>>> import numpy as np
>>> import numpy.linalg as la
>>> np.set_printoptions(suppress=True, linewidth=100)
>>> feats = np.load("x.npy")
>>> feats
array([[-2, -1,  0,  0],
       [-2,  3,  0,  0],
       [ 0,  0, -2, -1],
       [ 0,  0, -2,  3]])
>>> # splits into 2 blocks
>>> rng = np.random.default_rng(21806)
>>> lab = rng.permutation(4)
>>> other = feats[:, lab] * rng.choice([-1, 1], 4)
>>> other
array([[ 0,  0, -2,  1],
       [ 0,  0, -2, -3],
       [-1,  2,  0,  0],
       [ 3,  2,  0,  0]])
>>> left, _, Vh = la.svd(feats.T @ other)
>>> np.round(left @ Vh, 2) + 0
array([[ 0.,  0.,  1.,  0.],
       [ 0.,  0.,  0., -1.],
       [ 0., -1.,  0.,  0.],
       [ 1.,  0.,  0.,  0.]])
>>> lab
array([3, 2, 0, 1])
>>> (la.matrix_power((feats != 0) + (feats.T != 0) + np.eye(4), 4) > 0).astype(int)
array([[1, 1, 0, 0],
       [1, 1, 0, 0],
       [0, 0, 1, 1],
       [0, 0, 1, 1]])
>>> (feats != 0).astype(int)
array([[1, 1, 0, 0],
       [1, 1, 0, 0],
       [0, 0, 1, 1],
       [0, 0, 1, 1]])
>>> round(la.det(feats), 2)
np.float64(64.0)
>>> np.round(np.sort(la.eigvals(feats).real), 2)
array([-2.37, -2.37,  3.37,  3.37])
>>> F = np.load("block14.npy")
>>> F.round(2) + 0
array([[-0.47, -0.64,  0.01,  0.6 ],
       [ 0.66,  0.  ,  0.54,  0.51],
       [ 0.57, -0.61, -0.52, -0.19],
       [ 0.09,  0.47, -0.66,  0.58]])
>>> # keeps lengths
>>> vec = np.array([-2, 0, -2, 0])
>>> round(la.norm(vec), 2), round(la.norm(F @ vec), 2)
(np.float64(2.83), np.float64(2.83))
>>> np.round(np.abs(la.eigvals(F)), 2)
array([1., 1., 1., 1.])
>>> np.round(F.T @ (F @ vec), 2) + 0
array([-2.,  0., -2.,  0.])
>>> t = np.radians(180)
>>> Rm = np.eye(4)
>>> Rm[1, 1] = Rm[2, 2] = np.cos(t)
>>> Rm[1, 2], Rm[2, 1] = -np.sin(t), np.sin(t)
>>> Rm.round(2) + 0
array([[ 1.,  0.,  0.,  0.],
       [ 0., -1.,  0.,  0.],
       [ 0.,  0., -1.,  0.],
       [ 0.,  0.,  0.,  1.]])
>>> other = F @ Rm.T
>>> np.allclose(F @ F.T, other @ other.T)
True
>>> round(la.det(2 * F), 2), round(float(la.det(F)), 2)
(np.float64(-16.0), -1.0)
>>> np.round(la.eigvals(F), 2)
array([-1.  +0.j  , -0.21+0.98j, -0.21-0.98j,  1.  +0.j  ])
>>> round(float(la.eigvals(F).sum().real), 2)
-0.42
>>> np.round(np.poly(F), 2)
array([ 1.  ,  0.42,  0.  , -0.42, -1.  ])
>>> W0 = np.loadtxt("layer19.csv", delimiter=",")
>>> W0.round(2) + 0
array([[ 0.08,  0.13,  0.01, -0.19, -0.15],
       [ 0.13,  0.22,  0.02, -0.31, -0.24],
       [ 0.01,  0.02,  0.  , -0.03, -0.02],
       [-0.19, -0.31, -0.03,  0.43,  0.34],
       [-0.15, -0.24, -0.02,  0.34,  0.27]])
>>> # looks like rank 1
>>> left, sig, Vh = la.svd(W0)
>>> sig.round(2) + 0
array([1., 0., 0., 0., 0.])
>>> other = left[:, :1] @ np.diag(sig[:1]) @ Vh[:1]
>>> round(la.norm(W0 - other, 2), 2), round(float(sig[1]), 2)
(np.float64(0.0), 0.0)
>>> la.matrix_rank(W0, rtol=0.05)
np.int64(1)
>>> ev, evecs = la.eigh(W0)
>>> np.round(la.svd(W0, compute_uv=False), 2) + 0
array([1., 0., 0., 0., 0.])
>>> np.round(evecs.T @ W0 @ evecs, 2) + 0
array([[0., 0., 0., 0., 0.],
       [0., 0., 0., 0., 0.],
       [0., 0., 0., 0., 0.],
       [0., 0., 0., 0., 0.],
       [0., 0., 0., 0., 1.]])
>>> ev.round(2) + 0
array([0., 0., 0., 0., 1.])
>>> round(ev.sum(), 2), np.round(np.trace(W0), 2)
(np.float64(1.0), np.float64(1.0))
>>> np.round(evecs @ np.diag(ev) @ evecs.T, 2) + 0
array([[ 0.08,  0.13,  0.01, -0.19, -0.15],
       [ 0.13,  0.22,  0.02, -0.31, -0.24],
       [ 0.01,  0.02,  0.  , -0.03, -0.02],
       [-0.19, -0.31, -0.03,  0.43,  0.34],
       [-0.15, -0.24, -0.02,  0.34,  0.27]])
